% python3 -q
>>> import numpy as np
>>> np.set_printoptions(suppress=True, linewidth=200)
>>> E = np.loadtxt("m.csv", delimiter=",")
>>> E
array([[-3.,  9.,  0.,  0.,  0.,  0.,  0.],
       [-3.,  3.,  0.,  0.,  0.,  0.,  0.],
       [ 0.,  0.,  1., -2.,  0.,  1., -2.],
       [ 0.,  0.,  2., -1., -1., -1., -1.],
       [ 0.,  0.,  1.,  0.,  2., -1.,  0.],
       [ 0.,  0.,  1.,  0.,  2., -2.,  1.],
       [ 0.,  0.,  0.,  0.,  0.,  1.,  2.]])
>>> np.round(np.sort(np.linalg.eigvals(E).real), 2) + 0
array([-1.66, -0.33, -0.33,  0.  ,  0.  ,  2.16,  2.16])
>>> Y = E / np.sqrt((E ** 2).mean(axis=1, keepdims=True))
>>> np.round(np.linalg.norm(Y, axis=1), 2)
array([2.65, 2.65, 2.65, 2.65, 2.65, 2.65, 2.65])
>>> C2 = E.T @ E
>>> np.round(np.linalg.eigvalsh(C2)[::-1], 2)
array([104.91,  16.58,  15.29,   3.68,   3.25,   3.09,   0.19])
>>> np.linalg.matrix_rank(C2)
np.int64(7)
>>> U, s = np.linalg.svd(E)
Traceback (most recent call last):
  File "<python-input-10>", line 1, in <module>
    U, s = np.linalg.svd(E)
    ^^^^
ValueError: too many values to unpack (expected 2)
>>> U, s, VT = np.linalg.svd(E, full_matrices=False)
>>> np.round(U.T @ U, 2) + 0
array([[1., 0., 0., 0., 0., 0., 0.],
       [0., 1., 0., 0., 0., 0., 0.],
       [0., 0., 1., 0., 0., 0., 0.],
       [0., 0., 0., 1., 0., 0., 0.],
       [0., 0., 0., 0., 1., 0., 0.],
       [0., 0., 0., 0., 0., 1., 0.],
       [0., 0., 0., 0., 0., 0., 1.]])
>>> U.shape, s.shape, VT.shape
((7, 7), (7,), (7, 7))
>>> round(float(np.sqrt((s ** 2).sum())), 2), round(float(np.linalg.norm(E)), 2)
(12.12, 12.12)
>>> np.round(VT @ VT.T, 2) + 0
array([[1., 0., 0., 0., 0., 0., 0.],
       [0., 1., 0., 0., 0., 0., 0.],
       [0., 0., 1., 0., 0., 0., 0.],
       [0., 0., 0., 1., 0., 0., 0.],
       [0., 0., 0., 0., 1., 0., 0.],
       [0., 0., 0., 0., 0., 1., 0.],
       [0., 0., 0., 0., 0., 0., 1.]])
>>> np.round(s / s[0], 2)
array([1.  , 0.4 , 0.38, 0.19, 0.18, 0.17, 0.04])
>>> s.round(2)
array([10.24,  4.07,  3.91,  1.92,  1.8 ,  1.76,  0.44])
>>> np.round(U.T @ E @ VT.T, 2) + 0
array([[10.24,  0.  ,  0.  ,  0.  ,  0.  ,  0.  ,  0.  ],
       [ 0.  ,  4.07,  0.  ,  0.  ,  0.  ,  0.  ,  0.  ],
       [ 0.  ,  0.  ,  3.91,  0.  ,  0.  ,  0.  ,  0.  ],
       [ 0.  ,  0.  ,  0.  ,  1.92,  0.  ,  0.  ,  0.  ],
       [ 0.  ,  0.  ,  0.  ,  0.  ,  1.8 ,  0.  ,  0.  ],
       [ 0.  ,  0.  ,  0.  ,  0.  ,  0.  ,  1.76,  0.  ],
       [ 0.  ,  0.  ,  0.  ,  0.  ,  0.  ,  0.  ,  0.44]])
>>> np.abs(U[:, 0]).round(6).argmax()
np.int64(0)
